$ python -q
>>> import numpy as np
>>> from numpy import linalg as LA
>>> np.set_printoptions(suppress=True, linewidth=120)
>>> X = np.load("data.npy")
>>> X.round(1)
array([[-0.4,  0.9],
       [ 0.9,  0.4]])
>>> # symmetric
>>> Y = np.array([[3, -2], [-2, -3]])
>>> Z = np.kron(Y, X)
>>> LA.matrix_rank(Z)
np.int64(4)
>>> Z.shape
(4, 4)
>>> round(LA.norm(Z, 2), 1), np.round(LA.norm(Y, 2) * LA.norm(X, 2), 1)
(np.float64(3.6), np.float64(3.6))
>>> Z.round(1)
array([[-1.3,  2.7,  0.9, -1.8],
       [ 2.7,  1.3, -1.8, -0.9],
       [ 0.9, -1.8,  1.3, -2.7],
       [-1.8, -0.9, -2.7, -1.3]])
>>> Y = LA.inv(Z)
>>> np.allclose(Y, Z.T)
False
>>> np.round(LA.cond(Z), 1)
np.float64(1.0)
>>> F = np.array([[-2, 0, 0], [0, 0, 0], [0, 0, -4]])
>>> LA.matrix_power(F - np.diag(np.diag(F)), 3)
array([[0, 0, 0],
       [0, 0, 0],
       [0, 0, 0]])
>>> F @ F
array([[ 4,  0,  0],
       [ 0,  0,  0],
       [ 0,  0, 16]])
>>> mat = np.load("dump.npy")
>>> mat
array([[3, 0, 0, 0],
       [0, 0, 1, 0],
       [0, 0, 0, 0],
       [0, 3, 0, 0]])
>>> # splits into 2 blocks
>>> F @ F
array([[ 4,  0,  0],
       [ 0,  0,  0],
       [ 0,  0, 16]])
>>> (F != 0).astype(int)
array([[1, 0, 0],
       [0, 0, 0],
       [0, 0, 1]])
>>> np.round(np.sort(LA.eigvals(F).real), 1)
array([-4., -2.,  0.])
>>> round(LA.det(F), 1)
np.float64(0.0)
>>> rng = np.random.default_rng(69067)
>>> feats = rng.normal(size=(24, 3)) + 5 * np.array([0, -1, 2])
>>> feats.round(1) + 0
array([[ 0.3, -2.6, 10.3],
       [-0.1, -5.4, 10.2],
       [ 1. , -4.8, 10.1],
       [-0.7, -3.9,  9.5],
       [ 1.4, -6. ,  9.9],
       [ 0.7, -3.4, 11.9],
       [-0.2, -3.9,  9.2],
       [-0.5, -6.6, 12.3],
       [-0.5, -6.5, 10.8],
       [-0.2, -7. ,  9.1],
       [ 0.2, -4.1, 10.2],
       [-0.4, -5.5, 10.7],
       [-1.6, -5.3, 10.4],
       [-0.6, -5.1,  9.2],
       [ 1. , -4.5, 10.3],
       [-0.5, -5.5, 10.8],
       [ 0.7, -5.2,  9.7],
       [-1.4, -4.5,  8.4],
       [ 0.4, -4.8, 11.2],
       [-1.7, -4. ,  9.8],
       [ 0. , -4.2,  9.2],
       [ 0. , -5.4, 10. ],
       [ 0.2, -7.3, 10.8],
       [ 1.4, -4.7,  9. ]])
>>> x = np.array([2, 1, 1])
>>> y = feats @ x
>>> beta, lr = np.zeros(3), 1 / LA.norm(feats, 2) ** 2
>>> for i in range(10):
...     beta -= lr * feats.T @ (feats @ beta - y)
...     if i % 2 == 0: print(i, round(LA.norm(feats @ beta - y), 1))
... 
0 10.8
2 10.7
4 10.5
6 10.4
8 10.2
>>> beta.round(1)
array([ 0.1, -0.1,  0.4])
>>> E = np.array([[0.0, 0.0, 0.0, 1.0],
...     [0.0, 0.0, 0.0, 4.0],
...     [0.0, 0.0, 0.0, 4.0],
...     [1.0, 4.0, 4.0, 0.0]])
>>> # row 2 repeats row 1
>>> w, evecs = LA.eigh(E)
>>> np.round(evecs @ np.diag(w) @ evecs.T, 1) + 0
array([[0., 0., 0., 1.],
       [0., 0., 0., 4.],
       [0., 0., 0., 4.],
       [1., 4., 4., 0.]])
>>> np.round(np.abs(evecs[:, -1]), 1)
array([0.1, 0.5, 0.5, 0.7])
>>> (w > 1e-8).sum(), (w < -1e-8).sum()
(np.int64(1), np.int64(1))
>>> w.sum(), np.trace(E)
(np.float64(0.0), np.float64(0.0))
>>> np.round(LA.svd(E, compute_uv=False), 1)
array([5.7, 5.7, 0. , 0. ])
>>> np.unique(w.round(6) + 0, return_counts=True)[1]
array([1, 2, 1])
>>> Uu, s, VT = LA.svd(E, full_matrices=False)
>>> np.round(s / s[0], 1)
array([ 1.,  1.,  0., -0.])
>>> round(float(np.sqrt((s ** 2).sum())), 1), np.round(LA.norm(E), 1)
(8.1, np.float64(8.1))
>>> np.round(Uu.T @ Uu, 1) + 0
array([[1., 0., 0., 0.],
       [0., 1., 0., 0.],
       [0., 0., 1., 0.],
       [0., 0., 0., 1.]])
>>> f, g = E[2], E[3]
>>> f @ f
np.float64(16.0)
>>> f @ g
np.float64(0.0)
>>> pr = (f @ g) / (f @ f) * f
>>> pr
array([0., 0., 0., 0.])
>>> np.outer(f, g)
array([[ 0.,  0.,  0.,  0.],
       [ 0.,  0.,  0.,  0.],
       [ 0.,  0.,  0.,  0.],
       [ 4., 16., 16.,  0.]])
>>> Uu, s, VT = LA.svd(E)
>>> s.round(1)
array([ 5.7,  5.7,  0. , -0. ])
>>> Y = Uu[:, :2] @ np.diag(s[:2]) @ VT[:2]
>>> round(float(LA.norm(E - Y) / LA.norm(E)), 1)
0.0
>>> LA.matrix_rank(Y)
np.int64(2)
>>> J = np.array([[0.0, 0.0, 7.0], [0.0, 0.0, -6.0], [7.0, -6.0, 0.0]])
>>> # equal to its transpose
>>> Y = J / LA.norm(J, axis=1, keepdims=True)
>>> G = Y @ Y.T
>>> np.round(LA.norm(Y, axis=1), 1)
array([1., 1., 1.])
>>> (G - 2 * np.eye(3)).round(6).argmax(axis=1)
array([2, 2, 0])
>>> np.degrees(np.arccos(np.clip(G[2, 0], -1, 1)))
np.float64(90.0)
>>> Uu, s, VT = LA.svd(J)
>>> s.round(1)
array([ 9.2,  9.2, -0. ])
>>> Y = Uu[:, :2] @ np.diag(s[:2]) @ VT[:2]
>>> LA.matrix_rank(J, rtol=0.05)
np.int64(2)
>>> Y
array([[ 0.,  0.,  7.],
       [ 0.,  0., -6.],
       [ 7., -6.,  0.]])
>>> round(LA.norm(J - Y, 2), 1), s[2]
(np.float64(0.0), np.float64(-0.0))
>>> np.abs(J - Y).max()
np.float64(0.0)
>>> round(float(LA.norm(Y, 2)), 1)
9.2
>>> LA.norm(Y, axis=1).argmax()
np.int64(2)
>>> np.round(LA.norm(Y, axis=0), 1)
array([7. , 6. , 9.2])
>>> round(LA.norm(Y, "nuc"), 1)
np.float64(18.4)
>>> np.round(LA.norm(Y, axis=1), 1)
array([7. , 6. , 9.2])
>>> round(float(LA.norm(Y) ** 2 / LA.norm(Y, 2) ** 2), 1)
2.0
>>> np.round(LA.norm(Y[1] - Y[0]), 1)
np.float64(13.0)
>>> x = np.array([-9, -2, -6])
>>> y = feats @ x
>>> np.round(LA.solve(feats.T @ feats, feats.T @ y), 1)
array([-9., -2., -6.])
>>> np.round(LA.pinv(feats) @ feats, 1) + 0
array([[1., 0., 0.],
       [0., 1., 0.],
       [0., 0., 1.]])
>>> y = y + 0.3 * rng.normal(size=24)
>>> y.round(1)
array([-59.4, -50. , -60.1, -42.5, -60.1, -70.7, -45.2, -56. , -47.4, -39.4, -55.5, -49.6, -36.9, -39.8, -61.5, -48.4,
       -53.8, -29.2, -61.1, -35.6, -46.4, -49. , -52.4, -57. ])
>>> beta, *_ = LA.lstsq(feats, y)
>>> np.round(LA.norm(y - feats @ beta), 1)
np.float64(0.8)
>>> np.round(feats.T @ (y - feats @ beta), 1) + 0
array([0., 0., 0.])
>>> [round(float(LA.norm(LA.solve(feats.T @ feats + lam * np.eye(3), feats.T @ y))), 2) for lam in (0, 1, 10, 100)]
[10.9, 10.44, 7.89, 4.6]
>>> m1 = np.load("run8.npy")
>>> m1
array([[1. , 0. , 0. , 0. ],
       [0. , 1. , 0. , 0. ],
       [0.3, 0. , 0.7, 0. ],
       [0. , 0. , 0. , 1. ]])
>>> np.allclose(m1 @ m1.T, m1.T @ m1)
False
>>> np.round(m1 @ m1, 1)
array([[1. , 0. , 0. , 0. ],
       [0. , 1. , 0. , 0. ],
       [0.5, 0. , 0.5, 0. ],
       [0. , 0. , 0. , 1. ]])
>>> np.round((m1 + m1.T) / 2, 1)
array([[1. , 0. , 0.2, 0. ],
       [0. , 1. , 0. , 0. ],
       [0.2, 0. , 0.7, 0. ],
       [0. , 0. , 0. , 1. ]])
>>> np.round(LA.matrix_power(m1, 3), 1)
array([[1. , 0. , 0. , 0. ],
       [0. , 1. , 0. , 0. ],
       [0.7, 0. , 0.3, 0. ],
       [0. , 0. , 0. , 1. ]])
>>> round(float(LA.det(m1)), 1)
0.7
>>> np.trace(m1)
np.float64(3.7)
>>> P = np.triu(np.array([[-2, -1, 2, 0], [-1, 1, 2, 3], [-2, -1, 2, 1], [-3, 3, 0, -3]]), 1) + np.eye(4)
>>> Y = P @ m1 @ LA.inv(P)
>>> np.round(P @ m1 - m1 @ P, 1)
array([[ 0.6,  0. , -0.6,  0. ],
       [ 0.6,  0. , -0.6,  0. ],
       [ 0. ,  0.3, -0.6,  0.3],
       [ 0. ,  0. ,  0. ,  0. ]])
>>> np.round(np.poly(Y), 1)
array([ 1. , -3.7,  5.1, -3.1,  0.7])
>>> np.trace(Y), np.trace(m1)
(np.float64(3.7), np.float64(3.7))
>>> Y.round(1)
array([[ 1.6,  0.6, -3. ,  1.2],
       [ 0.6,  1.6, -3. ,  1.2],
       [ 0.3,  0.3, -0.5,  0.6],
       [ 0. ,  0. ,  0. ,  1. ]])
>>> K = np.load("out9.npy")
>>> K
array([[ 3,  0,  0,  0],
       [ 1,  1,  0,  0],
       [-2,  3, -3,  0],
       [ 0,  2, -3,  2]])
>>> Y = LA.inv(K)
>>> np.round(K @ Y, 1) + 0
array([[1., 0., 0., 0.],
       [0., 1., 0., 0.],
       [0., 0., 1., 0.],
       [0., 0., 0., 1.]])
>>> (np.abs(Y) > 1e-9).astype(int)
array([[1, 0, 0, 0],
       [1, 1, 0, 0],
       [1, 1, 1, 0],
       [1, 1, 1, 1]])
>>> Y.round(1) + 0
array([[ 0.3,  0. ,  0. ,  0. ],
       [-0.3,  1. ,  0. ,  0. ],
       [-0.6,  1. , -0.3,  0. ],
       [-0.5,  0.5, -0.5,  0.5]])
